$ python -q
>>> import numpy as np
>>> from numpy import linalg as LA
>>> np.set_printoptions(precision=3, suppress=True, linewidth=160)
>>> E = np.loadtxt("w.csv", delimiter=",")
>>> E
array([[0.004, 0.042, 0.034, 0.011, 0.027],
       [0.042, 0.464, 0.379, 0.126, 0.295],
       [0.034, 0.379, 0.31 , 0.103, 0.241],
       [0.011, 0.126, 0.103, 0.034, 0.08 ],
       [0.027, 0.295, 0.241, 0.08 , 0.188]])
>>> left, sig, vt = LA.svd(E)
>>> sig.round(3) + 0
array([1., 0., 0., 0., 0.])
>>> A2 = left[:, :1] @ np.diag(sig[:1]) @ vt[:1]
>>> LA.matrix_rank(A2)
np.int64(1)
>>> LA.matrix_rank(E, rtol=0.05)
np.int64(1)
>>> A2
array([[0.004, 0.042, 0.034, 0.011, 0.027],
       [0.042, 0.464, 0.379, 0.126, 0.295],
       [0.034, 0.379, 0.31 , 0.103, 0.241],
       [0.011, 0.126, 0.103, 0.034, 0.08 ],
       [0.027, 0.295, 0.241, 0.08 , 0.188]])
>>> evals, V = LA.eigh(A2)
>>> (evals > 1e-8).sum(), (evals < -1e-8).sum()
(np.int64(1), np.int64(0))
>>> evals.round(3) + 0
array([0., 0., 0., 0., 1.])
>>> np.round(LA.svd(A2, compute_uv=False), 3) + 0
array([1., 0., 0., 0., 0.])
>>> feats = np.array([[2, 0, 2, 2, 1, 0, 1, 0],
...     [3, 3, 3, 1, 1, 3, 3, 1],
...     [3, 1, 3, 0, 1, 0, 0, 1],
...     [3, 0, 3, 2, 1, 2, 3, 3],
...     [0, 2, 0, 0, 1, 0, 0, 2]])
>>> feats[:, 1] = -1 * feats[:, 5]
>>> feats
array([[ 2,  0,  2,  2,  1,  0,  1,  0],
       [ 3, -3,  3,  1,  1,  3,  3,  1],
       [ 3,  0,  3,  0,  1,  0,  0,  1],
       [ 3, -2,  3,  2,  1,  2,  3,  3],
       [ 0,  0,  0,  0,  1,  0,  0,  2]])
>>> u = np.array([3, -3])
>>> np.array([np.convolve(row, u, "same") for row in feats])
array([[  6,  -6,   6,   0,  -3,  -3,   3,  -3],
       [  9, -18,  18,  -6,   0,   6,   0,  -6],
       [  9,  -9,   9,  -9,   3,  -3,   0,   3],
       [  9, -15,  15,  -3,  -3,   3,   3,   0],
       [  0,   0,   0,   0,   3,  -3,   0,   6]])
>>> np.correlate(feats[4], feats[2], "full")
array([0, 0, 0, 0, 1, 0, 0, 3, 0, 3, 2, 3, 6, 0, 6])
>>> np.cross(feats[4, :3], feats[2, :3])
array([0, 0, 0])
>>> np.convolve(feats[4], u)
array([ 0,  0,  0,  0,  3, -3,  0,  6, -6])
>>> A2 = feats / LA.norm(feats, axis=1, keepdims=True)
>>> gram = A2 @ A2.T
>>> gram[4]
array([0.12 , 0.194, 0.3  , 0.447, 1.   ])
>>> np.argwhere(np.triu(np.abs(gram) > 0.95, 1))
array([], shape=(0, 2), dtype=int64)
>>> (np.abs(gram) > 0.9).astype(int)
array([[1, 0, 0, 0, 0],
       [0, 1, 0, 1, 0],
       [0, 0, 1, 0, 0],
       [0, 1, 0, 1, 0],
       [0, 0, 0, 0, 1]])
>>> rng = np.random.default_rng(18)
>>> A2 = feats + rng.integers(-2, 3, (5, 1)) @ rng.integers(-2, 3, (1, 8))
>>> A2
array([[ 0, -2, -2,  6,  5,  2,  1,  0],
       [ 4, -2,  5, -1, -1,  2,  3,  1],
       [ 4,  1,  5, -2, -1, -1,  0,  1],
       [ 2, -3,  1,  4,  3,  3,  3,  3],
       [-2, -2, -4,  4,  5,  2,  0,  2]])
>>> A2 - feats
array([[-2, -2, -4,  4,  4,  2,  0,  0],
       [ 1,  1,  2, -2, -2, -1,  0,  0],
       [ 1,  1,  2, -2, -2, -1,  0,  0],
       [-1, -1, -2,  2,  2,  1,  0,  0],
       [-2, -2, -4,  4,  4,  2,  0,  0]])
>>> np.round(LA.svd(A2 - feats, compute_uv=False), 3) + 0
array([12.845,  0.   ,  0.   ,  0.   ,  0.   ])
>>> J = np.load("dump.npy")
>>> J
array([[ 2,  1,  4,  4, -5,  4,  1, -1,  2,  6, -2,  3],
       [ 1, -4,  0,  4, -2,  1, -5,  0,  0,  5,  4,  2],
       [ 4,  0,  4,  0, -2, -2,  4,  4,  0, -2, -6, -5],
       [ 4,  4,  0,  6,  1, -1, -4,  6, -3,  5,  1, -4],
       [-5, -2, -2,  1,  6,  2, -3, -2,  0,  0,  3, -5],
       [ 4,  1, -2, -1,  2,  6,  4, -1, -1,  3, -2,  3],
       [ 1, -5,  4, -4, -3,  4, -2,  0,  4,  2, -6,  3],
       [-1,  0,  4,  6, -2, -1,  0, -6,  1,  6, -3, -5],
       [ 2,  0,  0, -3,  0, -1,  4,  1,  4,  5,  2, -2],
       [ 6,  5, -2,  5,  0,  3,  2,  6,  5, -2,  0, -1],
       [-2,  4, -6,  1,  3, -2, -6, -3,  2,  0,  6,  4],
       [ 3,  2, -5, -4, -5,  3,  3, -5, -2, -1,  4,  6]])
>>> u = np.array([-2, -3, -2, -3, -1, 3, -1, 2, 3, 2, -3, -1])
>>> A2 = J + np.outer(u, np.eye(12)[7])
>>> LA.matrix_rank(LA.inv(A2) - LA.inv(J), tol=1e-8)
np.int64(1)
>>> LA.matrix_rank(A2 - J)
np.int64(1)
>>> round(float(LA.det(A2) / LA.det(J)), 3), np.round(1 + LA.solve(J, u)[7], 3)
(4.95, np.float64(4.95))
>>> A2
array([[ 2.,  1.,  4.,  4., -5.,  4.,  1., -3.,  2.,  6., -2.,  3.],
       [ 1., -4.,  0.,  4., -2.,  1., -5., -3.,  0.,  5.,  4.,  2.],
       [ 4.,  0.,  4.,  0., -2., -2.,  4.,  2.,  0., -2., -6., -5.],
       [ 4.,  4.,  0.,  6.,  1., -1., -4.,  3., -3.,  5.,  1., -4.],
       [-5., -2., -2.,  1.,  6.,  2., -3., -3.,  0.,  0.,  3., -5.],
       [ 4.,  1., -2., -1.,  2.,  6.,  4.,  2., -1.,  3., -2.,  3.],
       [ 1., -5.,  4., -4., -3.,  4., -2., -1.,  4.,  2., -6.,  3.],
       [-1.,  0.,  4.,  6., -2., -1.,  0., -4.,  1.,  6., -3., -5.],
       [ 2.,  0.,  0., -3.,  0., -1.,  4.,  4.,  4.,  5.,  2., -2.],
       [ 6.,  5., -2.,  5.,  0.,  3.,  2.,  8.,  5., -2.,  0., -1.],
       [-2.,  4., -6.,  1.,  3., -2., -6., -6.,  2.,  0.,  6.,  4.],
       [ 3.,  2., -5., -4., -5.,  3.,  3., -6., -2., -1.,  4.,  6.]])
>>> np.all(LA.eigvalsh(J) > 0)
np.False_
>>> x0 = np.array([3, 4, -3, 1, 3, 2, -2, -1, 8, 7, -8, -9])
>>> y = J @ x0
>>> y
array([ 41, -18,  57,  76,  35,  34,  37, 108,  61,  80, -19, -91])
>>> LA.solve(J, y)
array([ 3.,  4., -3.,  1.,  3.,  2., -2., -1.,  8.,  7., -8., -9.])
>>> np.round(LA.solve(J.T, J[11]), 3) + 0
array([0., 0., 0., 0., 0., 0., 0., 0., 0., 0., 0., 1.])
>>> LA.solve(J, y + J[:, 1])
array([ 3.,  5., -3.,  1.,  3.,  2., -2., -1.,  8.,  7., -8., -9.])
>>> evals, V = LA.eigh(J)
>>> x0 = np.array([1, 0, 2, -1, 0, -2, 1, 2, -2, 1, 1, 1])
>>> np.abs(J).sum(axis=1).max(), round(np.abs(evals).max(), 3)
(np.int64(43), np.float64(20.614))
>>> (np.sign(V[:, -1].round(6)) == np.sign(V[0, -1].round(6))).astype(int)
array([1, 0, 1, 1, 0, 1, 1, 1, 1, 1, 0, 0])
>>> data = np.load("sample16.npy")
>>> data
array([[4., 1., 0., 0., 0., 0., 0., 0., 0., 0., 0., 0., 0., 0.],
       [0., 4., 1., 0., 0., 0., 0., 0., 0., 0., 0., 0., 0., 0.],
       [0., 0., 4., 1., 0., 0., 0., 0., 0., 0., 0., 0., 0., 0.],
       [0., 0., 0., 4., 1., 0., 0., 0., 0., 0., 0., 0., 0., 0.],
       [0., 0., 0., 0., 4., 1., 0., 0., 0., 0., 0., 0., 0., 0.],
       [0., 0., 0., 0., 0., 4., 1., 0., 0., 0., 0., 0., 0., 0.],
       [0., 0., 0., 0., 0., 0., 4., 1., 0., 0., 0., 0., 0., 0.],
       [0., 0., 0., 0., 0., 0., 0., 4., 1., 0., 0., 0., 0., 0.],
       [0., 0., 0., 0., 0., 0., 0., 0., 4., 1., 0., 0., 0., 0.],
       [0., 0., 0., 0., 0., 0., 0., 0., 0., 4., 1., 0., 0., 0.],
       [0., 0., 0., 0., 0., 0., 0., 0., 0., 0., 4., 1., 0., 0.],
       [0., 0., 0., 0., 0., 0., 0., 0., 0., 0., 0., 4., 1., 0.],
       [0., 0., 0., 0., 0., 0., 0., 0., 0., 0., 0., 0., 4., 1.],
       [0., 0., 0., 0., 0., 0., 0., 0., 0., 0., 0., 0., 0., 4.]])
>>> t3 = np.stack([data, 3 * data, data[::-1]])
>>> t3.shape
(3, 14, 14)
>>> (t3 @ data.T).shape
(3, 14, 14)
>>> np.einsum("bij,cij->bc", t3, t3)
array([[ 237.,  711.,    8.],
       [ 711., 2133.,   24.],
       [   8.,   24.,  237.]])
>>> LA.matrix_rank(t3.reshape(3, -1))
np.int64(2)
>>> A2 = np.array([[0, 0, 2],
...     [0, 3, 2],
...     [2, 1, 0],
...     [1, 1, 2],
...     [0, 1, 2],
...     [1, 1, 2],
...     [2, 1, 1],
...     [1, 0, 1],
...     [2, 1, 0],
...     [0, 1, 2],
...     [1, 2, 2],
...     [2, 2, 2],
...     [2, 2, 0],
...     [3, 1, 0]])
>>> np.einsum("ij->j", data)
array([4., 5., 5., 5., 5., 5., 5., 5., 5., 5., 5., 5., 5., 5.])
>>> np.einsum("ij,ij->i", data, data)
array([17., 17., 17., 17., 17., 17., 17., 17., 17., 17., 17., 17., 17., 16.])
>>> np.vstack([data, A2.T]).shape
(17, 14)
>>> O, r_ = LA.qr(data)
>>> O.shape, r_.shape
((14, 14), (14, 14))
>>> np.trace(O @ O.T)
np.float64(14.0)
>>> abs(r_[0, 0]), round(float(LA.norm(data[:, 0])), 3)
(np.float64(4.0), 4.0)
>>> M = np.load("x.npy")
>>> M
array([[-2.,  0., -3., -3.],
       [ 0., -2.,  0.,  0.],
       [-3.,  0., -2., -3.],
       [-3.,  0., -3., -2.]])
>>> A2 = data / np.sqrt((data ** 2).mean(axis=1, keepdims=True))
>>> A2[10]
array([0.   , 0.   , 0.   , 0.   , 0.   , 0.   , 0.   , 0.   , 0.   , 0.   , 3.63 , 0.907, 0.   , 0.   ])
>>> LA.matrix_rank(data - data.mean(axis=1, keepdims=True))
np.int64(13)
>>> u = np.array([1, 1, 1, 0])
>>> A2 = M + np.outer(u, np.eye(4)[3])
>>> A2
array([[-2.,  0., -3., -2.],
       [ 0., -2.,  0.,  1.],
       [-3.,  0., -2., -2.],
       [-3.,  0., -3., -2.]])
>>> A = np.load("block2.npy")
>>> A
array([[ 2.,  2.,  1., -3., -1.,  1.,  0.,  1.,  2.,  1.,  1.,  3.],
       [-1.,  0., -1., -2.,  0., -3.,  3.,  1.,  1.,  1.,  0.,  1.],
       [-3., -2.,  0.,  2.,  3., -2.,  2.,  2.,  0.,  2.,  2.,  1.],
       [-1.,  2.,  1.,  0.,  3.,  0.,  0.,  0.,  3.,  2.,  3.,  3.],
       [-2.,  0.,  2.,  0.,  1.,  1.,  0.,  0.,  2.,  2.,  2.,  2.],
       [-2., -3., -1.,  0., -3., -1.,  1.,  2.,  1.,  3.,  2.,  1.],
       [ 0.,  0.,  0.,  0.,  0.,  0.,  3.,  0., -2.,  1., -2.,  0.],
       [ 0.,  0.,  0.,  0.,  0.,  0.,  3., -1.,  0.,  3.,  0., -2.],
       [ 0.,  0.,  0.,  0.,  0.,  0., -1.,  0., -3.,  2., -2.,  2.],
       [ 0.,  0.,  0.,  0.,  0.,  0., -3.,  3., -2., -2., -1., -3.],
       [ 0.,  0.,  0.,  0.,  0.,  0., -3., -3.,  3.,  0.,  0., -1.],
       [ 0.,  0.,  0.,  0.,  0.,  0.,  0.,  3., -3., -3.,  3.,  1.]])
>>> A2 = A[0, 0] * A[1:] - np.outer(A[1:, 0], A[0])
>>> A2
array([[ 0.,  2., -1., -7., -1., -5.,  6.,  3.,  4.,  3.,  1.,  5.],
       [ 0.,  2.,  3., -5.,  3., -1.,  4.,  7.,  6.,  7.,  7., 11.],
       [ 0.,  6.,  3., -3.,  5.,  1.,  0.,  1.,  8.,  5.,  7.,  9.],
       [ 0.,  4.,  6., -6.,  0.,  4.,  0.,  2.,  8.,  6.,  6., 10.],
       [ 0., -2.,  0., -6., -8.,  0.,  2.,  6.,  6.,  8.,  6.,  8.],
       [ 0.,  0.,  0.,  0.,  0.,  0.,  6.,  0., -4.,  2., -4.,  0.],
       [ 0.,  0.,  0.,  0.,  0.,  0.,  6., -2.,  0.,  6.,  0., -4.],
       [ 0.,  0.,  0.,  0.,  0.,  0., -2.,  0., -6.,  4., -4.,  4.],
       [ 0.,  0.,  0.,  0.,  0.,  0., -6.,  6., -4., -4., -2., -6.],
       [ 0.,  0.,  0.,  0.,  0.,  0., -6., -6.,  6.,  0.,  0., -2.],
       [ 0.,  0.,  0.,  0.,  0.,  0.,  0.,  6., -6., -6.,  6.,  2.]])
>>> A[:, 0] / A[0, 0]
array([ 1. , -0.5, -1.5, -0.5, -1. , -1. ,  0. ,  0. ,  0. ,  0. ,  0. ,  0. ])
>>> [round(float(x), 3) for x in LA.svd(A, compute_uv=False)[:3]]
[10.97, 8.95, 7.699]
>>> LA.matrix_rank(A, rtol=0.1)
np.int64(10)
>>> round(float(LA.norm(A, 2) / LA.norm(A)), 3)
0.555
>>> u, r1 = A[10], A[3]
>>> u @ r1
np.float64(6.0)
>>> u @ u
np.float64(28.0)
>>> pr = (u @ r1) / (u @ u) * u
>>> r1 - pr
array([-1.   ,  2.   ,  1.   ,  0.   ,  3.   ,  0.   ,  0.643,  0.643,  2.357,  2.   ,  3.   ,  3.214])
>>> np.outer(u, r1)
array([[-0.,  0.,  0.,  0.,  0.,  0.,  0.,  0.,  0.,  0.,  0.,  0.],
       [-0.,  0.,  0.,  0.,  0.,  0.,  0.,  0.,  0.,  0.,  0.,  0.],
       [-0.,  0.,  0.,  0.,  0.,  0.,  0.,  0.,  0.,  0.,  0.,  0.],
       [-0.,  0.,  0.,  0.,  0.,  0.,  0.,  0.,  0.,  0.,  0.,  0.],
       [-0.,  0.,  0.,  0.,  0.,  0.,  0.,  0.,  0.,  0.,  0.,  0.],
       [-0.,  0.,  0.,  0.,  0.,  0.,  0.,  0.,  0.,  0.,  0.,  0.],
       [ 3., -6., -3., -0., -9., -0., -0., -0., -9., -6., -9., -9.],
       [ 3., -6., -3., -0., -9., -0., -0., -0., -9., -6., -9., -9.],
       [-3.,  6.,  3.,  0.,  9.,  0.,  0.,  0.,  9.,  6.,  9.,  9.],
       [-0.,  0.,  0.,  0.,  0.,  0.,  0.,  0.,  0.,  0.,  0.,  0.],
       [-0.,  0.,  0.,  0.,  0.,  0.,  0.,  0.,  0.,  0.,  0.,  0.],
       [ 1., -2., -1., -0., -3., -0., -0., -0., -3., -2., -3., -3.]])
>>> pr
array([ 0.   ,  0.   ,  0.   ,  0.   ,  0.   ,  0.   , -0.643, -0.643,  0.643,  0.   ,  0.   , -0.214])
>>> A2 = LA.inv(A)
>>> np.allclose(A2, A.T)
False
>>> round(LA.slogdet(A)[0], 3)
np.float64(-1.0)
>>> np.round(A @ A2, 3) + 0
array([[1., 0., 0., 0., 0., 0., 0., 0., 0., 0., 0., 0.],
       [0., 1., 0., 0., 0., 0., 0., 0., 0., 0., 0., 0.],
       [0., 0., 1., 0., 0., 0., 0., 0., 0., 0., 0., 0.],
       [0., 0., 0., 1., 0., 0., 0., 0., 0., 0., 0., 0.],
       [0., 0., 0., 0., 1., 0., 0., 0., 0., 0., 0., 0.],
       [0., 0., 0., 0., 0., 1., 0., 0., 0., 0., 0., 0.],
       [0., 0., 0., 0., 0., 0., 1., 0., 0., 0., 0., 0.],
       [0., 0., 0., 0., 0., 0., 0., 1., 0., 0., 0., 0.],
       [0., 0., 0., 0., 0., 0., 0., 0., 1., 0., 0., 0.],
       [0., 0., 0., 0., 0., 0., 0., 0., 0., 1., 0., 0.],
       [0., 0., 0., 0., 0., 0., 0., 0., 0., 0., 1., 0.],
       [0., 0., 0., 0., 0., 0., 0., 0., 0., 0., 0., 1.]])
>>> (np.abs(A2) > 1e-9).astype(int)
array([[1, 1, 0, 1, 1, 1, 1, 1, 1, 1, 1, 1],
       [1, 1, 1, 1, 1, 1, 1, 1, 1, 1, 1, 1],
       [1, 1, 1, 1, 1, 1, 1, 1, 1, 1, 1, 1],
       [1, 1, 1, 1, 1, 1, 1, 1, 1, 1, 1, 1],
       [1, 1, 1, 1, 1, 1, 1, 1, 1, 1, 1, 1],
       [1, 1, 1, 1, 1, 1, 1, 1, 1, 1, 1, 1],
       [0, 0, 0, 0, 0, 0, 1, 1, 1, 1, 1, 1],
       [0, 0, 0, 0, 0, 0, 1, 1, 1, 1, 1, 1],
       [0, 0, 0, 0, 0, 0, 1, 1, 1, 1, 1, 1],
       [0, 0, 0, 0, 0, 0, 1, 1, 1, 1, 1, 1],
       [0, 0, 0, 0, 0, 0, 1, 1, 1, 1, 1, 1],
       [0, 0, 0, 0, 0, 0, 1, 1, 1, 1, 1, 1]])
>>> W = np.array([[1, -2, 2, -2, 0, 0],
...     [1, -2, 2, -1, -1, -1],
...     [-1, 3, 0, 2, 0, -2],
...     [-3, -2, -3, 0, 3, -1],
...     [2, -1, 1, -3, -1, -3],
...     [2, -3, 3, -3, 0, -1],
...     [1, -3, 0, 1, -2, -3],
...     [-1, 1, 2, 1, 3, 1],
...     [-1, 1, 1, 1, 0, -2],
...     [-1, 2, -2, 2, 0, -2],
...     [-1, 3, -3, 3, -2, 2],
...     [3, 2, -2, 2, -1, -1]])
>>> coef = np.array([1, -1, 1, -2, 2, -1])
>>> act = np.maximum(A @ W + coef, 0)
>>> (act > 0).astype(int)
array([[1, 1, 1, 1, 0, 0],
       [1, 1, 0, 1, 0, 0],
       [0, 1, 0, 1, 1, 0],
       [1, 1, 0, 1, 0, 0],
       [1, 1, 0, 1, 0, 0],
       [0, 1, 0, 1, 1, 1],
       [1, 0, 1, 0, 0, 0],
       [0, 0, 0, 1, 0, 0],
       [1, 1, 0, 0, 1, 0],
       [0, 0, 1, 0, 1, 1],
       [0, 1, 0, 0, 0, 0],
       [1, 1, 0, 1, 1, 1]])
>>> act
array([[17., 12., 13.,  8.,  0.,  0.],
       [ 4.,  8.,  0., 16.,  0.,  0.],
       [ 0., 16.,  0., 19.,  4.,  0.],
       [ 8., 19.,  0., 13.,  0.,  0.],
       [ 1., 21.,  0., 16.,  0.,  0.],
       [ 0., 26.,  0., 33.,  7.,  8.],
       [ 7.,  0.,  3.,  0.,  0.,  0.],
       [ 0.,  0.,  0.,  2.,  0.,  0.],
       [ 9.,  1.,  0.,  0.,  6.,  0.],
       [ 0.,  0., 18.,  0., 22., 20.],
       [ 0.,  6.,  0.,  0.,  0.,  0.],
       [ 4.,  4.,  0.,  3.,  4., 19.]])
>>> basis = np.array([[-4, 1, 3],
...     [0, 4, 5],
...     [1, -1, 3],
...     [-4, -1, 3],
...     [-2, -4, -5],
...     [-2, 2, -2]])
>>> act @ basis
array([[ -87.,   44.,  174.],
       [ -80.,   20.,  100.],
       [ -84.,   29.,  117.],
       [ -84.,   71.,  158.],
       [ -68.,   69.,  156.],
       [-162.,   59.,  178.],
       [ -25.,    4.,   30.],
       [  -8.,   -2.,    6.],
       [ -48.,  -11.,    2.],
       [ -66.,  -66.,  -96.],
       [   0.,   24.,   30.],
       [ -74.,   39.,  -17.]])
>>> (act @ basis).round(6).argmax(axis=1)
array([2, 2, 2, 2, 2, 2, 2, 2, 2, 0, 2, 1])
